>>> import numpy as np
>>> from numpy import linalg as LA
>>> np.set_printoptions(precision=3, suppress=True, linewidth=140)
>>> def rd(a):
...     return np.round(a, 3) + 0
... 
>>> W0 = np.loadtxt("arr.csv", delimiter=",")
>>> print(W0)
[[ 2. -2. -3.  3.  3.]
 [ 0.  2. -1.  1.  3.]
 [ 0.  0. -1.  2.  1.]
 [ 0.  0.  0. -2.  0.]
 [ 0.  0.  0.  0.  2.]]
>>> vec = np.array([-1, 1, -2, 1, -2])
>>> y = W0 @ vec
>>> print(y)
[-1. -1.  2. -2. -4.]
>>> print(rd(LA.solve(W0, y + W0[:, 3])))
[-1.  1. -2.  2. -2.]
>>> print(rd(LA.solve(W0, W0[:, 1])))
[0. 1. 0. 0. 0.]
>>> print(rd(LA.matrix_power(W0, 4)))
[[ 16. -64.   3. -42. -65.]
 [  0.  16.  -5. -10.  87.]
 [  0.   0.   1. -30.   5.]
 [  0.   0.   0.  16.   0.]
 [  0.   0.   0.   0.  16.]]
>>> print((W0 + W0.T) / 2)
[[ 2.  -1.  -1.5  1.5  1.5]
 [-1.   2.  -0.5  0.5  1.5]
 [-1.5 -0.5 -1.   1.   0.5]
 [ 1.5  0.5  1.  -2.   0. ]
 [ 1.5  1.5  0.5  0.   2. ]]
>>> assert W0 == W0.T
Traceback (most recent call last):
  File "<python-input-13>", line 1, in <module>
    assert W0 == W0.T
           ^^^^^^^^^^
ValueError: The truth value of an array with more than one element is ambiguous. Use a.any() or a.all()
>>> print(np.allclose(W0, W0.T))
False
>>> Y = W0[0, 0] * W0[1:] - np.outer(W0[1:, 0], W0[0])
>>> print(Y)
[[ 0.  4. -2.  2.  6.]
 [ 0.  0. -2.  4.  2.]
 [ 0.  0.  0. -4.  0.]
 [ 0.  0.  0.  0.  4.]]
>>> print(np.flatnonzero(~Y.round(6).any(axis=1)))
[]
>>> print(W0[:, 0] / W0[0, 0])
[1. 0. 0. 0. 0.]
>>> def softmax(z):
...     e = np.exp(z - z.max(axis=-1, keepdims=True))
...     return e / e.sum(axis=-1, keepdims=True)
... 
>>> print(rd(softmax(Y).sum(axis=1)))
[1. 1. 1. 1.]
>>> att = Y @ Y.T / np.sqrt(5)
>>> print(softmax(att).round(6).argmax(axis=1))
[0 0 2 0]
>>> print(rd(softmax(att)[2] @ Y))
[ 0.     0.     0.    -3.997  0.003]
>>> Y = np.array([[0, 2, 0, 1], [1, -2, -2, 2], [-1, 2, 1, -1], [-2, 0, 2, 2]])
>>> A = np.tril(Y)
>>> print(A)
[[ 0  0  0  0]
 [ 1 -2  0  0]
 [-1  2  1  0]
 [-2  0  2  2]]
>>> # triangular
>>> left, sigma, vt = LA.svd(A)
>>> vecs = vt[:(sigma > 1e-8).sum()]
>>> rng = np.random.default_rng(238)
>>> vec = A[0] + 4 * A[2] + rng.integers(2) * np.eye(4)[1]
>>> print(vec)
[-4.  9.  4.  0.]
>>> print(rd(vecs.T @ vecs))
[[ 0.556 -0.222  0.    -0.444]
 [-0.222  0.889  0.    -0.222]
 [ 0.     0.     1.     0.   ]
 [-0.444 -0.222  0.     0.556]]
>>> print(rd(np.trace(LA.pinv(A) @ A)))
3.0
>>> print(rd(A @ LA.pinv(A) @ A))
[[ 0.  0.  0.  0.]
 [ 1. -2.  0.  0.]
 [-1.  2.  1.  0.]
 [-2.  0.  2.  2.]]
>>> print(LA.lstsq(A[:-1].T, A[-1])[2])
2
>>> J = np.array([[1.0, 0.5], [0.5, 1.0]])
>>> # symmetric
>>> Y = np.array([[-1, 0], [2, 2]])
>>> print(LA.matrix_rank(np.vstack([J, Y.T])))
2
>>> print(LA.matrix_rank(J @ Y))
2
>>> print(np.einsum("ij->j", J))
[1.5 1.5]
>>> print(np.einsum("ij,ij->i", J, J))
[1.25 1.25]
>>> print(J @ Y)
[[0.  1. ]
 [1.5 2. ]]
>>> print(np.einsum("ik,kj->ji", J, Y))
[[0.  1.5]
 [1.  2. ]]
>>> print(Y.T @ J.T)
[[0.  1.5]
 [1.  2. ]]
>>> evals, vecs = LA.eigh(J)
>>> vec = np.array([1, 2])
>>> print(vec @ J @ vec)
7.0
>>> print(np.abs(J).sum(axis=1).max(), np.abs(evals).max())
1.5 1.5
>>> print(rd(LA.eigvalsh(J[1:, 1:])))
[1.]
>>> print((np.sign(vecs[:, -1].round(6)) == np.sign(vecs[0, -1].round(6))).astype(int))
[1 1]
>>> gram = J.T @ J
>>> print((J @ J.T).shape)
(2, 2)
>>> print(rd(LA.eigvalsh(gram)[::-1]))
[2.25 0.25]
>>> print(rd(LA.svd(J, compute_uv=False) ** 2))
[2.25 0.25]
>>> print(np.trace(gram), (J ** 2).sum())
2.5 2.5
>>> T = np.stack([J, -3 * J, J[::-1]])
>>> print(np.einsum("bij,cij->bc", T, T))
[[ 2.5 -7.5  2. ]
 [-7.5 22.5 -6. ]
 [ 2.  -6.   2.5]]
>>> print(T.sum(axis=0))
[[-1.5  0. ]
 [ 0.  -1.5]]
>>> print(rd(LA.det(T)))
[ 0.75  6.75 -0.75]
>>> print(J.reshape(2, -1))
[[1.  0.5]
 [0.5 1. ]]
>>> print(J.ravel(order="F"))
[1.  0.5 0.5 1. ]
>>> print(J.reshape(-1, 2))
[[1.  0.5]
 [0.5 1. ]]
>>> T = J.reshape(2, 2, -1)
>>> print(np.einsum("ihd,ihd->ih", T, T))
[[1.   0.25]
 [0.25 1.  ]]
>>> print(T.transpose(1, 0, 2))
[[[1. ]
  [0.5]]

 [[0.5]
  [1. ]]]
>>> print(T.sum(axis=1))
[[1.5]
 [1.5]]
>>> print(T[:, 0])
[[1. ]
 [0.5]]
>>> feats = np.loadtxt("data.csv", delimiter=",")
>>> print(feats)
[[2. 0. 0. 0.]
 [0. 0. 0. 1.]
 [0. 0. 1. 0.]
 [0. 0. 0. 0.]]
>>> # triangular
>>> print([int(LA.matrix_rank(LA.matrix_power(feats, p))) for p in range(1, 5)])
[3, 2, 2, 2]
>>> try:
...     LA.inv(feats)
... except LA.LinAlgError as e:
...     print(repr(e))
... 
LinAlgError('Singular matrix')
>>> print(LA.matrix_rank(feats - feats[0, 0] * np.eye(4)))
3
>>> print(rd(np.sort(LA.eigvals(feats))))
[0. 0. 1. 2.]
>>> print(rd(np.trace(LA.pinv(feats) @ feats)))
3.0
>>> print(LA.lstsq(feats[:-1].T, feats[-1])[2])
3
>>> left, sigma, vt = LA.svd(feats, full_matrices=False)
>>> print(np.allclose(left * sigma @ vt, feats))
True
>>> print(left.T @ left)
[[1. 0. 0. 0.]
 [0. 1. 0. 0.]
 [0. 0. 1. 0.]
 [0. 0. 0. 1.]]
>>> print((sigma > 1e-8).sum())
3
>>> print(sigma / sigma[0])
[1.  0.5 0.5 0. ]
>>> print(left.T @ feats @ vt.T)
[[2. 0. 0. 0.]
 [0. 1. 0. 0.]
 [0. 0. 1. 0.]
 [0. 0. 0. 0.]]
>>> M = np.array([[2, 0, 2, 0], [2, 1, 2, 1], [2, 0, 2, 0], [2, 1, 2, 1]])
>>> # columns 0 and 2 are equal
>>> T = np.stack([M, 5 * M, M[::-1]])
>>> print(LA.matrix_rank(T.reshape(3, -1)))
2
>>> print(rd(LA.norm(T, axis=(1, 2))))
[ 6. 30.  6.]
>>> print(rd(LA.det(T)))
[0. 0. 0.]
>>> Y = np.array([[5, -5, -1], [-2, 5, -5]])
>>> cent = np.kron(Y, M)
>>> print(cent.shape)
(8, 12)
>>> print(cent)
[[ 10   0  10   0 -10   0 -10   0  -2   0  -2   0]
 [ 10   5  10   5 -10  -5 -10  -5  -2  -1  -2  -1]
 [ 10   0  10   0 -10   0 -10   0  -2   0  -2   0]
 [ 10   5  10   5 -10  -5 -10  -5  -2  -1  -2  -1]
 [ -4   0  -4   0  10   0  10   0 -10   0 -10   0]
 [ -4  -2  -4  -2  10   5  10   5 -10  -5 -10  -5]
 [ -4   0  -4   0  10   0  10   0 -10   0 -10   0]
 [ -4  -2  -4  -2  10   5  10   5 -10  -5 -10  -5]]
>>> print(LA.matrix_rank(cent))
4
>>> proj = np.triu(np.array([[2, 1, -1, 0], [0, 3, -1, 3], [1, -3, 0, -2], [1, -1, 3, -2]]), 1) + np.eye(4)
>>> Y = proj @ M @ LA.inv(proj)
>>> print(proj @ M - M @ proj)
[[ 0. -1.  2.  5.]
 [ 4.  1.  7.  4.]
 [-4. -4. -2.  2.]
 [ 0. -2.  3.  1.]]
>>> print(np.trace(Y), np.trace(M))
6.0 6
>>> print(rd(np.poly(Y)))
[ 1. -6.  8.  0.  0.]
>>> print(Y)
[[  2.  -1.   3.  10.]
 [  6.  -2.  10.  30.]
 [ -2.   0.  -4. -10.]
 [  2.  -1.   3.  10.]]
>>> print(LA.matrix_rank(Y))
2
>>> gram = M.T @ M
>>> print(np.diag(gram))
[16  2 16  2]
>>> print(LA.matrix_rank(gram))
2
>>> print((M @ M.T).shape)
(4, 4)
>>> arr = np.loadtxt("block17.csv", delimiter=",")
>>> print(arr)
[[0. 1. 0. 0. 0.]
 [0. 0. 1. 0. 0.]
 [1. 0. 0. 0. 0.]
 [0. 0. 0. 1. 0.]
 [0. 0. 0. 0. 1.]]
>>> # orthonormal columns
>>> print(rd(LA.matrix_power(arr, 2)))
[[0. 0. 1. 0. 0.]
 [1. 0. 0. 0. 0.]
 [0. 1. 0. 0. 0.]
 [0. 0. 0. 1. 0.]
 [0. 0. 0. 0. 1.]]
>>> print(rd(np.sort(np.abs(LA.eigvals(arr)))[::-1]))
[1. 1. 1. 1. 1.]
>>> pr = np.eye(5)[1]
>>> for _ in range(7):
...     pr = pr @ arr
...     print(pr.round(3))
... 
[0. 0. 1. 0. 0.]
[1. 0. 0. 0. 0.]
[0. 1. 0. 0. 0.]
[0. 0. 1. 0. 0.]
[1. 0. 0. 0. 0.]
[0. 1. 0. 0. 0.]
[0. 0. 1. 0. 0.]
>>> print(np.einsum("ii->", arr))
2.0
>>> print(rd(LA.det(arr.T)))
1.0
>>> print(np.kron(np.eye(2, dtype=int), arr))
[[0. 1. 0. 0. 0. 0. 0. 0. 0. 0.]
 [0. 0. 1. 0. 0. 0. 0. 0. 0. 0.]
 [1. 0. 0. 0. 0. 0. 0. 0. 0. 0.]
 [0. 0. 0. 1. 0. 0. 0. 0. 0. 0.]
 [0. 0. 0. 0. 1. 0. 0. 0. 0. 0.]
 [0. 0. 0. 0. 0. 0. 1. 0. 0. 0.]
 [0. 0. 0. 0. 0. 0. 0. 1. 0. 0.]
 [0. 0. 0. 0. 0. 1. 0. 0. 0. 0.]
 [0. 0. 0. 0. 0. 0. 0. 0. 1. 0.]
 [0. 0. 0. 0. 0. 0. 0. 0. 0. 1.]]
>>> print(rd(LA.det(2 * arr)), rd(LA.det(arr)))
32.0 1.0
>>> print(rd(LA.eigvals(arr)))
[-0.5+0.866j -0.5-0.866j  1. +0.j     1. +0.j     1. +0.j   ]
